$ python3 -q
>>> import numpy as np
>>> from numpy import linalg as LA
>>> np.set_printoptions(precision=2, suppress=True, linewidth=200)
>>> E = np.loadtxt("m.csv", delimiter=",")
>>> print(E)
[[ 1.  0.  0.]
 [ 0. -2.  2.]
 [ 0.  2.  1.]]
>>> rng = np.random.default_rng(26)
>>> labels = rng.permutation(3)
>>> A2 = E[:, labels] * rng.choice([-1, 1], 3)
>>> print(A2)
[[ 0. -0. -1.]
 [ 2.  2. -0.]
 [ 1. -2. -0.]]
>>> U, _, VT = LA.svd(E.T @ A2)
>>> print(np.round(LA.lstsq(E, A2)[0], 2) + 0)
[[ 0.  0. -1.]
 [ 0. -1.  0.]
 [ 1.  0.  0.]]
>>> print(np.round(U @ VT, 2) + 0)
[[ 0.  0. -1.]
 [ 0. -1.  0.]
 [ 1.  0.  0.]]
>>> print(round(float(LA.det(E)), 2))
-6.0
>>> print(np.flatnonzero(LA.matrix_power((E != 0) + (E.T != 0) + np.eye(3), 3)[1]))
[1 2]
>>> print(E @ E)
[[ 1.  0.  0.]
 [ 0.  8. -2.]
 [ 0. -2.  5.]]
>>> print((LA.matrix_power((E != 0) + (E.T != 0) + np.eye(3), 3) > 0).astype(int))
[[1 0 0]
 [0 1 1]
 [0 1 1]]
>>> w, vecs = LA.eigh(E)
>>> print(w)
[-3.  1.  2.]
>>> print(np.abs(vecs[:, -1]))
[0.   0.45 0.89]
>>> print(np.unique(w.round(6) + 0, return_counts=True)[1])
[1 1 1]
>>> print((w > 1e-8).sum(), (w < -1e-8).sum())
2 1
>>> print(vecs @ np.diag(w) @ vecs.T)
[[ 1.  0.  0.]
 [ 0. -2.  2.]
 [ 0.  2.  1.]]
>>> print(LA.svd(E, compute_uv=False))
[3. 2. 1.]
>>> print(np.abs(vecs[:, -1]).round(6).argmax())
2
>>> print(LA.eigvalsh(E + -1 * np.eye(3)))
[-4.  0.  1.]
>>> print(np.round(vecs.T @ E @ vecs, 2) + 0)
[[-3.  0.  0.]
 [ 0.  1.  0.]
 [ 0.  0.  2.]]
>>> w, vecs = LA.eig(E)
>>> print(np.prod(w))
-6.0
>>> print(np.sort(LA.eigvals(E.T)))
[-3.  1.  2.]
>>> q, vecs = LA.qr(E[:, :2])[0], LA.qr(E[:, 2:])[0]
>>> s = LA.svd(q.T @ vecs, compute_uv=False)
>>> print(s)
[0.32]
>>> print((s > 0.9).sum())
0
>>> feats = np.loadtxt("sample4.csv", delimiter=",")
>>> print(feats)
[[ 0.  6. -2.  4. -9.  5.]
 [ 0.  0.  9. -8.  9.  9.]
 [ 0.  0.  0.  5. -5.  9.]
 [ 0.  0.  0.  0.  8.  8.]
 [ 0.  0.  0.  0.  0. -1.]
 [ 0.  0.  0.  0.  0.  0.]]
>>> A2 = np.array([[2, 3], [-5, 3], [5, -3], [1, 4], [1, 2], [-4, 5]])
>>> print(np.einsum("ik,kj->ij", feats, A2))
[[-65.  47.]
 [ 10.   4.]
 [-36.  55.]
 [-24.  56.]
 [  4.  -5.]
 [  0.   0.]]
>>> print(A2.T @ feats.T)
[[-65.  10. -36. -24.   4.   0.]
 [ 47.   4.  55.  56.  -5.   0.]]
>>> print(np.einsum("ij->j", feats))
[ 0.  6.  7.  1.  3. 30.]
>>> F = np.load("run3.npy")
>>> print(F)
[[ 0  0  0  1]
 [ 0  0  2 -2]
 [ 0  0  0  2]
 [ 0  0  0  0]]
>>> U, s, VT = LA.svd(F)
>>> vecs = VT[:(s > 1e-8).sum()]
>>> x0 = F[0] + -3 * F[1] + rng.integers(2) * np.eye(4)[0]
>>> print(x0)
[ 0.  0. -6.  7.]
>>> print(np.allclose(vecs.T @ vecs @ x0, x0))
True
>>> print(np.round(vecs.T @ vecs, 2) + 0)
[[0. 0. 0. 0.]
 [0. 0. 0. 0.]
 [0. 0. 1. 0.]
 [0. 0. 0. 1.]]
>>> print(round(LA.norm(x0 - vecs.T @ vecs @ x0), 2))
0.0
>>> print(LA.lstsq(F[:-1].T, F[-1])[2])
2
>>> print(np.abs(np.diag(LA.qr(F)[1])) > 1e-9)
[False False False False]
>>> A2 = F + rng.integers(-2, 3, (4, 2)) @ rng.integers(-2, 3, (2, 4))
>>> print(A2)
[[-3  0  0  1]
 [-3 -6  8 -2]
 [ 0  0  0  2]
 [ 0 -6  6  0]]
>>> print(np.round(LA.svd(A2 - F, compute_uv=False), 2) + 0)
[12.2   3.61  0.    0.  ]
>>> print(np.abs(A2 - F).sum(axis=1))
[ 3 15  0 12]
>>> q, _ = LA.qr(np.array([[0.5, 1.0, -2.7, 1.4],
...     [1.2, -0.6, 0.1, -1.9],
...     [-0.5, -0.3, 0.2, -1.4],
...     [0.6, -1.1, 0.0, 0.3]]))
>>> K = q[:, :4]
>>> print(K)
[[-0.33  0.74 -0.58 -0.07]
 [-0.79 -0.14  0.33 -0.49]
 [ 0.33 -0.29 -0.47 -0.76]
 [-0.4  -0.58 -0.58  0.41]]
>>> # columns are unit length and at right angles
>>> print(np.allclose(K, K.T))
False
>>> K.inv()
Traceback (most recent call last):
  File "<python-input-59>", line 1, in <module>
    K.inv()
    ^^^^^
AttributeError: 'numpy.ndarray' object has no attribute 'inv'
>>> print(np.round(LA.det(K), 2))
-1.0
>>> print((K - K.T) / 2)
[[ 0.    0.77 -0.45  0.16]
 [-0.77  0.    0.31  0.05]
 [ 0.45 -0.31  0.   -0.09]
 [-0.16 -0.05  0.09  0.  ]]
>>> print(LA.matrix_power(K, 3))
[[ 0.54 -0.72 -0.07 -0.43]
 [ 0.38  0.59 -0.58 -0.41]
 [-0.72 -0.13 -0.14 -0.67]
 [-0.2  -0.34 -0.8   0.45]]
>>> print(K @ K)
[[-0.64 -0.14  0.75  0.07]
 [ 0.68 -0.38  0.54 -0.33]
 [ 0.27  0.87  0.37  0.17]
 [ 0.24 -0.28  0.07  0.93]]
>>> print(np.sort(np.abs(LA.eigvals(K))))
[1. 1. 1. 1.]
>>> A2 = K / LA.norm(K, axis=1, keepdims=True)
>>> cov = A2 @ A2.T
>>> print(cov[3].round(2) + 0)
[0. 0. 0. 1.]
>>> print(np.degrees(np.arccos(np.clip(cov[3, 1], -1, 1))))
90.0
>>> print((np.abs(cov) > 0.9).astype(int))
[[1 0 0 0]
 [0 1 0 0]
 [0 0 1 0]
 [0 0 0 1]]
>>> f, g = K[0], K[1]
>>> print(round(float(f @ f), 2))
1.0
>>> print(np.round(f @ g, 2))
0.0
>>> p = (f @ g) / (f @ f) * f
>>> print(g - p)
[-0.79 -0.14  0.33 -0.49]
>>> print(np.outer(f, g))
[[ 0.26  0.05 -0.11  0.16]
 [-0.59 -0.1   0.25 -0.37]
 [ 0.46  0.08 -0.19  0.28]
 [ 0.06  0.01 -0.03  0.04]]
>>> A2 = np.array([[3, -1, -1], [2, 3, 1], [2, 2, 2], [-3, -1, 2]])
>>> print(np.vstack([K, A2.T]).shape)
(7, 4)
>>> print(A2.T @ K.T)
[[-0.43 -0.51  1.76 -4.74]
 [ 1.48  1.53 -1.38 -2.92]
 [-0.23  0.34 -3.09 -0.53]]
>>> A2 @ K
Traceback (most recent call last):
  File "<python-input-79>", line 1, in <module>
    A2 @ K
    ~~~^~~
ValueError: matmul: Input operand 1 has a mismatch in its core dimension 0, with gufunc signature (n?,k),(k,m?)->(n?,m?) (size 4 is different from 3)
>>> print(np.einsum("ij,ij->i", K, K))
[1. 1. 1. 1.]
>>> x0 = np.array([0, 0, 2, -3])
>>> print(4 - LA.matrix_rank(K - np.eye(4), tol=1e-8))
1
>>> print(round(float(LA.norm(x0)), 2), np.round(LA.norm(K @ x0), 2))
3.61 3.61
>>> A2 = np.array([[1, 1], [1, -1]])
>>> m1 = np.kron(A2, np.kron(A2, A2))[rng.permutation(8)][:3]
>>> print(m1)
[[ 1  1  1  1  1  1  1  1]
 [ 1 -1  1 -1  1 -1  1 -1]
 [ 1 -1  1 -1 -1  1 -1  1]]
>>> T = np.stack([m1, 2 * m1, m1[::-1]])
>>> print(LA.matrix_rank(T.reshape(3, -1)))
2
>>> print(LA.norm(T, axis=(1, 2)))
[4.9 9.8 4.9]
>>> print(np.einsum("bij,cij->bc", T, T))
[[24 48  8]
 [48 96 16]
 [ 8 16 24]]
>>> w1 = np.array([[-1, 0, -1, -1], [-1, -1, 2, -2], [-1, -1, -2, 1]])
>>> coef = np.array([3, -1, -9, 3])
>>> H = np.maximum(E @ w1 + coef, 0)
>>> print(LA.matrix_rank(H))
2
>>> print((H > 0).mean(axis=0))
[0.67 0.   0.   0.67]
>>> cent = np.array([[-4, -4], [-4, 0], [1, 3], [-4, 1]])
>>> print(H @ cent)
[[-16.  -6.]
 [-48.  -3.]
 [  0.   0.]]
>>> print(w1 @ cent)
[[ 7  0]
 [18  8]
 [ 2 -1]]
>>> M = np.load("a.npy")
>>> print(M)
[[0.67 0.   0.33 0.  ]
 [0.   1.   0.   0.  ]
 [0.   0.   1.   0.  ]
 [0.   0.   0.   1.  ]]
>>> print(LA.eigvals(M))
[0.67 1.   1.   1.  ]
>>> print(round(float(LA.det(M.T)), 2))
0.67
>>> print(round(LA.det(2 * M), 2), np.round(LA.det(M), 2))
10.72 0.67
>>> print(round(LA.det(M[::-1]), 2))
0.67
>>> print(np.kron(np.eye(2, dtype=int), M))
[[0.67 0.   0.33 0.   0.   0.   0.   0.  ]
 [0.   1.   0.   0.   0.   0.   0.   0.  ]
 [0.   0.   1.   0.   0.   0.   0.   0.  ]
 [0.   0.   0.   1.   0.   0.   0.   0.  ]
 [0.   0.   0.   0.   0.67 0.   0.33 0.  ]
 [0.   0.   0.   0.   0.   1.   0.   0.  ]
 [0.   0.   0.   0.   0.   0.   1.   0.  ]
 [0.   0.   0.   0.   0.   0.   0.   1.  ]]
